$ ipython --no-banner

In [1]: import numpy as np

In [2]: import numpy.linalg as la

In [3]: np.set_printoptions(suppress=True, linewidth=100)

In [4]: rng = np.random.default_rng(25767)

In [5]: lab = rng.integers(0, 2, 3)

In [6]: K = np.triu((lab[:, None] == lab) & (rng.random((3, 3)) < 0.8), 1).astype(int)

In [7]: K += K.T

In [8]: K
Out[8]: 
array([[0, 0, 0],
       [0, 0, 1],
       [0, 1, 0]])

In [9]: (la.matrix_power((K != 0) + (K.T != 0) + np.eye(3), 3) > 0).astype(int)
Out[9]: 
array([[1, 0, 0],
       [0, 1, 1],
       [0, 1, 1]])

In [10]: np.round(np.sort(la.eigvals(K).real), 1)
Out[10]: array([-1.,  0.,  1.])

In [11]: K @ K
Out[11]: 
array([[0, 0, 0],
       [0, 1, 0],
       [0, 0, 1]])

In [12]: U, sigma, VT = la.svd(K)

In [13]: np.argmax(sigma[:-1] / (sigma[1:] + 1e-6)) + 1
Out[13]: np.int64(2)

In [14]: sigma
Out[14]: array([1., 1., 0.])

In [15]: B = U[:, :2] @ np.diag(sigma[:2]) @ VT[:2]

In [16]: la.matrix_rank(K, rtol=0.05)
Out[16]: np.int64(2)

In [17]: np.abs(K - B).max()
Out[17]: np.float64(0.0)

In [18]: np.round(la.norm(K - B, 2), 1), sigma[2]
Out[18]: (np.float64(0.0), np.float64(0.0))

In [19]: evals, V = la.eigh(K)

In [20]: x0 = np.array([-3, 0, 0])

In [21]: x0 @ K @ x0
Out[21]: np.int64(0)

In [22]: np.round(V * np.maximum(evals, 0) @ V.T, 1)
Out[22]: 
array([[0. , 0. , 0. ],
       [0. , 0.5, 0.5],
       [0. , 0.5, 0.5]])

In [23]: (np.sign(V[:, -1].round(6)) == np.sign(V[0, -1].round(6))).astype(int)
Out[23]: array([1, 0, 0])

In [24]: np.round(V * np.abs(evals) @ V.T, 1) + 0
Out[24]: 
array([[0., 0., 0.],
       [0., 1., 0.],
       [0., 0., 1.]])

In [25]: np.poly(K)
Out[25]: array([ 1.,  0., -1.,  0.])

In [26]: np.round(la.det(2 * K), 1), np.round(la.det(K), 1)
Out[26]: (np.float64(0.0), np.float64(0.0))

In [27]: F = np.array([[-2.0, 1.0, 0.0], [0.0, -2.0, 1.0], [0.0, 0.0, -2.0]])

In [28]: F
Out[28]: 
array([[-2.,  1.,  0.],
       [ 0., -2.,  1.],
       [ 0.,  0., -2.]])

In [29]: [int(la.matrix_rank(la.matrix_power(F, p))) for p in range(1, 4)]
Out[29]: [3, 3, 3]

In [30]: F @ F
Out[30]: 
array([[ 4., -4.,  1.],
       [ 0.,  4., -4.],
       [ 0.,  0.,  4.]])
